% python3 -q
>>> import numpy as np
>>> import numpy.linalg as la
>>> np.set_printoptions(precision=3, suppress=True, linewidth=200)
>>> feats = np.array([[0, 1, -5], [0, 0, 1], [0, 0, 0]])
>>> # row 0 is much longer than the rest
>>> print(round(la.norm(feats, 2) / la.norm(feats), 3))
0.999
>>> print(np.argsort(-la.norm(feats, axis=0).round(6), kind="stable")[:3])
[2 1 0]
>>> print(np.round(np.trace(la.pinv(feats) @ feats), 3))
2.0
>>> print(la.lstsq(feats[:-1].T, feats[-1])[2])
2
>>> print(np.allclose(feats[:-1].T @ la.lstsq(feats[:-1].T, feats[-1])[0], feats[-1]))
True
>>> rng = np.random.default_rng(724)
>>> z = rng.permutation(3)
>>> print(z)
[1 0 2]
>>> other = feats[z][:, z]
>>> print(np.trace(other))
0
>>> print(np.sort(np.abs(la.eigvals(other))))
[0. 0. 0.]
>>> print(np.diag(other))
[0 0 0]
>>> W0 = np.array([[1.2, 0.1, 0.0, 1.1],
...     [-0.3, 1.2, 0.7, -0.2],
...     [1.2, -1.5, 0.3, 1.9],
...     [1.4, -0.6, -1.6, -0.2],
...     [1.5, -0.9, -1.0, -0.9],
...     [0.0, -1.8, -0.3, -2.2],
...     [-1.2, -1.1, -1.1, 1.2],
...     [0.8, 0.0, -1.9, 0.2],
...     [0.2, 0.1, -2.8, -2.1],
...     [0.2, 0.6, 0.5, -0.9],
...     [-0.8, 2.6, 0.0, 0.0],
...     [-0.4, -0.1, -0.1, 0.1],
...     [-0.6, -0.1, -0.3, 1.2],
...     [-0.2, 1.6, 0.9, -0.9],
...     [-0.8, -0.1, 0.8, 0.4],
...     [1.3, -0.5, 0.2, -0.1],
...     [1.2, 0.8, -1.3, -2.5],
...     [-0.9, 1.6, -1.2, -0.3],
...     [-0.8, -1.1, -1.1, -1.1],
...     [-0.3, 0.0, -1.4, 0.2],
...     [-1.0, 3.2, -0.4, -0.5],
...     [-0.2, 0.9, 0.1, -0.2],
...     [-0.6, 1.6, -1.6, 0.3]])
>>> W0[14] *= 20
>>> print(W0)
[[  1.2   0.1   0.    1.1]
 [ -0.3   1.2   0.7  -0.2]
 [  1.2  -1.5   0.3   1.9]
 [  1.4  -0.6  -1.6  -0.2]
 [  1.5  -0.9  -1.   -0.9]
 [  0.   -1.8  -0.3  -2.2]
 [ -1.2  -1.1  -1.1   1.2]
 [  0.8   0.   -1.9   0.2]
 [  0.2   0.1  -2.8  -2.1]
 [  0.2   0.6   0.5  -0.9]
 [ -0.8   2.6   0.    0. ]
 [ -0.4  -0.1  -0.1   0.1]
 [ -0.6  -0.1  -0.3   1.2]
 [ -0.2   1.6   0.9  -0.9]
 [-16.   -2.   16.    8. ]
 [  1.3  -0.5   0.2  -0.1]
 [  1.2   0.8  -1.3  -2.5]
 [ -0.9   1.6  -1.2  -0.3]
 [ -0.8  -1.1  -1.1  -1.1]
 [ -0.3   0.   -1.4   0.2]
 [ -1.    3.2  -0.4  -0.5]
 [ -0.2   0.9   0.1  -0.2]
 [ -0.6   1.6  -1.6   0.3]]
>>> W2 = W0[[21, 20]].astype(float)
>>> for _ in range(7):
...     z = la.norm(W0[:, None] - W2, axis=-1).argmin(axis=1)
...     W2 = np.array([W0[z == j].mean(axis=0) for j in range(2)])
... 
>>> print(z)
[1 1 1 1 1 1 1 1 1 1 1 1 1 1 0 1 1 1 1 1 1 1 1]
>>> print(W2[1] - W2[0])
[ 16.077   2.3   -16.609  -8.268]
>>> print(np.abs(W2[1] - W2[0]).argmax())
2
>>> proj = W0 @ la.solve(W0.T @ W0, W0.T)
>>> print(np.round(la.eigvalsh(proj), 3) + 0)
[0. 0. 0. 0. 0. 0. 0. 0. 0. 0. 0. 0. 0. 0. 0. 0. 0. 0. 0. 1. 1. 1. 1.]
>>> print(round(float(np.trace(proj)), 3))
4.0
>>> print(np.allclose(proj @ proj, proj))
True
>>> M = np.array([[1, 3, 2, 0, 2, 2],
...     [1, 0, 1, 2, 0, 3],
...     [3, 2, 2, 1, 0, 3],
...     [3, 0, 2, 0, 2, 0]])
>>> M[:, 2] = 4 * M[:, 0]
>>> print(M)
[[ 1  3  4  0  2  2]
 [ 1  0  4  2  0  3]
 [ 3  2 12  1  0  3]
 [ 3  0 12  0  2  0]]
>>> print(M.reshape(2, -1))
[[ 1  3  4  0  2  2  1  0  4  2  0  3]
 [ 3  2 12  1  0  3  3  0 12  0  2  0]]
>>> print(M.reshape(-1, 2))
[[ 1  3]
 [ 4  0]
 [ 2  2]
 [ 1  0]
 [ 4  2]
 [ 0  3]
 [ 3  2]
 [12  1]
 [ 0  3]
 [ 3  0]
 [12  0]
 [ 2  0]]
>>> blk = M.reshape(4, 2, -1)
>>> print(np.einsum("ihd,jhd->hij", blk, blk).shape)
(2, 4, 4)
>>> print(blk[:, 0])
[[ 1  3  4]
 [ 1  0  4]
 [ 3  2 12]
 [ 3  0 12]]
>>> print(blk.transpose(1, 0, 2))
[[[ 1  3  4]
  [ 1  0  4]
  [ 3  2 12]
  [ 3  0 12]]

 [[ 0  2  2]
  [ 2  0  3]
  [ 1  0  3]
  [ 0  2  0]]]
>>> print(np.einsum("ihd,ihd->ih", blk, blk))
[[ 26   8]
 [ 17  13]
 [157  10]
 [153   4]]
>>> m1 = np.load("case14.npy")
>>> print(m1)
[[-3 -4  0 -6 -3]
 [-6 -2  4  4  5]
 [ 8  7  2 -6  2]
 [-6  8  5  9  7]
 [-3 -6 -2 -6 -6]
 [-1 -8  1  3  5]
 [ 7 -1  1 -5  0]]
>>> vec = np.array([-2, 0, -9, -3, 5])
>>> h1 = np.maximum(m1 @ vec, 0)
>>> print(m1 * (h1 > 1e-9)[:, None])
[[-3 -4  0 -6 -3]
 [ 0  0  0  0  0]
 [ 0  0  0  0  0]
 [ 0  0  0  0  0]
 [-3 -6 -2 -6 -6]
 [-1 -8  1  3  5]
 [ 0  0  0  0  0]]
>>> print(np.maximum(m1 @ vec, 0) - np.maximum(-m1 @ vec, 0))
[  9 -11  -6 -25  12   9  -8]
>>> print(m1.T @ h1)
[ -72 -180  -15  -99  -54]
>>> print(np.flatnonzero(h1 > 1e-9))
[0 4 5]
>>> print(np.tanh(m1 @ vec))
[ 1. -1. -1. -1.  1.  1. -1.]
>>> vec = np.array([1, 2, 0, 1, 2])
>>> target = m1 @ vec
>>> beta, lr = np.zeros(5), 1 / la.norm(m1, 2) ** 2
>>> for i in range(10):
...     beta -= lr * m1.T @ (m1 @ beta - target)
...     if i % 2 == 0: print(i, round(la.norm(m1 @ beta - target), 3))
... 
0 15.569
2 4.382
4 2.752
6 2.048
8 1.629
>>> print(beta)
[1.087 1.953 0.663 1.151 1.536]
>>> print(np.round(la.cond(m1), 3))
17.69
>>> other = np.c_[m1[:, :4] @ np.array([[3, 1, 3, 3], [1, 3, 0, 2], [2, 1, 2, 1], [0, 3, 1, 1]]), np.array([2, 1, 0, 2, 0, -2, -2])]
>>> print(other)
[[-13 -33 -15 -23   2]
 [-12   4  -6 -14   1]
 [ 35  13  22  34   0]
 [  0  50   1  12   2]
 [-19 -41 -19 -29   0]
 [ -9 -15   2 -15  -2]
 [ 22 -10  18  15  -2]]
>>> print(np.round(la.norm(other - m1 @ la.lstsq(m1, other)[0], axis=0), 3) + 0)
[0.    0.    0.    0.    1.004]
>>> print(la.norm(la.qr(m1)[0].T @ other, axis=0) ** 2 / ((other ** 2).sum(axis=0) + 1e-12))
[1.    1.    1.    1.    0.941]
>>> print(la.matrix_rank(np.c_[m1, other]))
6
>>> mat = np.loadtxt("mat.csv", delimiter=",")
>>> print(mat)
[[ 0.266  0.007  1.598 -0.635  0.271 -0.949]
 [ 1.064  0.533 -0.341 -0.875  1.138  0.638]
 [ 0.     1.435 -0.569  0.424  0.15  -1.19 ]
 [-0.133 -1.1   -0.455  0.496  1.315 -0.767]
 [-0.798  0.655  0.818  0.881  0.899  0.826]
 [-1.463  0.132 -0.362 -1.277  0.267 -0.089]]
>>> vec = np.array([-5, 3, 9, -9, 7, 4])
>>> target = mat @ vec
>>> beta, lr = np.zeros(6), 1 / la.norm(mat, 2) ** 2
>>> for i in range(250):
...     beta -= lr * mat.T @ (mat @ beta - target)
...     if i % 50 == 0: print(i, round(la.norm(mat @ beta - target), 3))
... 
0 0.0
50 0.0
100 0.0
150 0.0
200 0.0
>>> print(round(float(la.cond(mat)), 3))
1.0
>>> print(np.unravel_index(np.abs(mat).argmax(), mat.shape))
(np.int64(0), np.int64(2))
>>> print(la.svd(mat, compute_uv=False))
[2. 2. 2. 2. 2. 2.]
>>> mat[:, 6]
Traceback (most recent call last):
  File "<python-input-68>", line 1, in <module>
    mat[:, 6]
    ~~~^^^^^^
IndexError: index 6 is out of bounds for axis 1 with size 6
>>> arr = np.array([[0, 0, 0, 0, 1, 1],
...     [0, 0, 0, 1, 1, 1],
...     [0, 0, 0, 1, 0, 0],
...     [0, 1, 1, 0, 1, 1],
...     [1, 1, 0, 1, 0, 0],
...     [1, 1, 0, 1, 0, 0]])
>>> print([round(float(la.det(arr[:i, :i])), 2) + 0 for i in range(1, 7)])
[0.0, 0.0, 0.0, 0.0, 0.0, 0.0]
>>> print(np.all(la.eigvalsh(arr) > 0))
False
>>> print(arr.ravel(order="F"))
[0 0 0 0 1 1 0 0 0 1 1 1 0 0 0 1 0 0 0 1 1 0 1 1 1 1 0 1 0 0 1 1 0 1 0 0]
>>> blk = arr.reshape(6, 2, -1)
>>> print(blk.transpose(1, 0, 2))
[[[0 0 0]
  [0 0 0]
  [0 0 0]
  [0 1 1]
  [1 1 0]
  [1 1 0]]

 [[0 1 1]
  [1 1 1]
  [1 0 0]
  [0 1 1]
  [1 0 0]
  [1 0 0]]]
>>> print(np.einsum("ihd,ihd->ih", blk, blk))
[[0 2]
 [0 3]
 [0 1]
 [2 2]
 [2 1]
 [2 1]]
>>> print(blk[:, 0])
[[0 0 0]
 [0 0 0]
 [0 0 0]
 [0 1 1]
 [1 1 0]
 [1 1 0]]
>>> print(blk.shape)
(6, 2, 3)
>>> cov = M.T @ M
>>> print(la.matrix_rank(cov))
4
>>> print(np.trace(cov), (M ** 2).sum())
388 388
>>> print(np.diag(cov))
[ 20  13 320   5   8  22]
>>> print(np.allclose(cov, cov.T))
True
>>> print(np.round(la.eigvalsh(cov)[::-1], 3) + 0)
[359.108  17.162   9.465   2.266   0.      0.   ]
>>> ev, vecs = la.eigh(arr)
>>> print(np.round(vecs.T @ vecs, 3) + 0)
[[1. 0. 0. 0. 0. 0.]
 [0. 1. 0. 0. 0. 0.]
 [0. 0. 1. 0. 0. 0.]
 [0. 0. 0. 1. 0. 0.]
 [0. 0. 0. 0. 1. 0.]
 [0. 0. 0. 0. 0. 1.]]
>>> print(la.eigvalsh(arr + 4 * np.eye(6)))
[1.76  2.632 4.    4.    4.665 6.944]
>>> print(ev.round(3) + 0)
[-2.24  -1.368  0.     0.     0.665  2.944]
>>> print(np.round(la.eigvalsh(arr @ arr), 3) + 0)
[0.    0.    0.442 1.872 5.019 8.666]
>>> print(np.round(la.svd(arr, compute_uv=False), 3) + 0)
[2.944 2.24  1.368 0.665 0.    0.   ]
>>> print(np.unique(ev.round(6) + 0, return_counts=True)[1])
[1 1 2 1 1]
>>> print(np.abs(vecs[:, -1]).round(6).argmax())
3
>>> other = np.array([[-3, 2], [-2, 2], [3, -2]])
>>> K = np.kron(np.eye(3, dtype=int), other)
>>> print(K)
[[-3  2  0  0  0  0]
 [-2  2  0  0  0  0]
 [ 3 -2  0  0  0  0]
 [ 0  0 -3  2  0  0]
 [ 0  0 -2  2  0  0]
 [ 0  0  3 -2  0  0]
 [ 0  0  0  0 -3  2]
 [ 0  0  0  0 -2  2]
 [ 0  0  0  0  3 -2]]
>>> other = K + rng.integers(-2, 3, (9, 3)) @ rng.integers(-2, 3, (3, 6))
>>> print(other)
[[ 5  5 -2  2  6  1]
 [ 3  2  2 -2  3 -2]
 [ 6 -3  4 -4  1 -3]
 [-6 -2 -3  2 -4  0]
 [-8 -3  0  0 -6 -1]
 [-1  2 -3  4  1  4]
 [ 6  2  0  0  1  2]
 [-3  0  2 -2 -5  2]
 [-1  2 -6  6  4  2]]
>>> print(np.abs(other - K).sum(axis=1))
[22 14 16 12 22 20 12 10 20]
>>> print(la.matrix_rank(other - K, tol=1e-8))
3
>>> print(other - K)
[[ 8  3 -2  2  6  1]
 [ 5  0  2 -2  3 -2]
 [ 3 -1  4 -4  1 -3]
 [-6 -2  0  0 -4  0]
 [-8 -3  2 -2 -6 -1]
 [-1  2 -6  6  1  4]
 [ 6  2  0  0  4  0]
 [-3  0  2 -2 -3  0]
 [-1  2 -6  6  1  4]]
>>> J = np.load("run1.npy")
>>> print(J)
[[ 0.522  2.272  1.602 -2.736  8.042 -3.281 -0.595]
 [-0.505 -0.673 -2.345 -2.971  2.236  0.16   0.532]
 [ 1.379 -2.761  3.392 -0.378 -1.498 -0.504  2.245]
 [ 5.921  1.622 -0.023  1.636  0.743 -1.342  1.31 ]]
>>> th = np.radians(88)
>>> Rm = np.eye(7)
>>> Rm[4, 4] = Rm[3, 3] = np.cos(th)
>>> Rm[4, 3], Rm[3, 4] = -np.sin(th), np.sin(th)
>>> print(Rm)
[[ 1.     0.     0.     0.     0.     0.     0.   ]
 [ 0.     1.     0.     0.     0.     0.     0.   ]
 [ 0.     0.     1.     0.     0.     0.     0.   ]
 [ 0.     0.     0.     0.035  0.999  0.     0.   ]
 [ 0.     0.     0.    -0.999  0.035  0.     0.   ]
 [ 0.     0.     0.     0.     0.     1.     0.   ]
 [ 0.     0.     0.     0.     0.     0.     1.   ]]
>>> other = J @ Rm.T
>>> print(la.svd(J, compute_uv=False), la.svd(other, compute_uv=False))
[9.999 7.    4.9   3.43 ] [9.999 7.    4.9   3.43 ]
>>> print(np.allclose(la.norm(J, axis=1), la.norm(other, axis=1)))
True
>>> print(np.allclose(J @ J.T, other @ other.T))
True
>>> print(other)
[[ 0.522  2.272  1.602  7.942  3.015 -3.281 -0.595]
 [-0.505 -0.673 -2.345  2.131  3.047  0.16   0.532]
 [ 1.379 -2.761  3.392 -1.51   0.325 -0.504  2.245]
 [ 5.921  1.622 -0.023  0.8   -1.609 -1.342  1.31 ]]
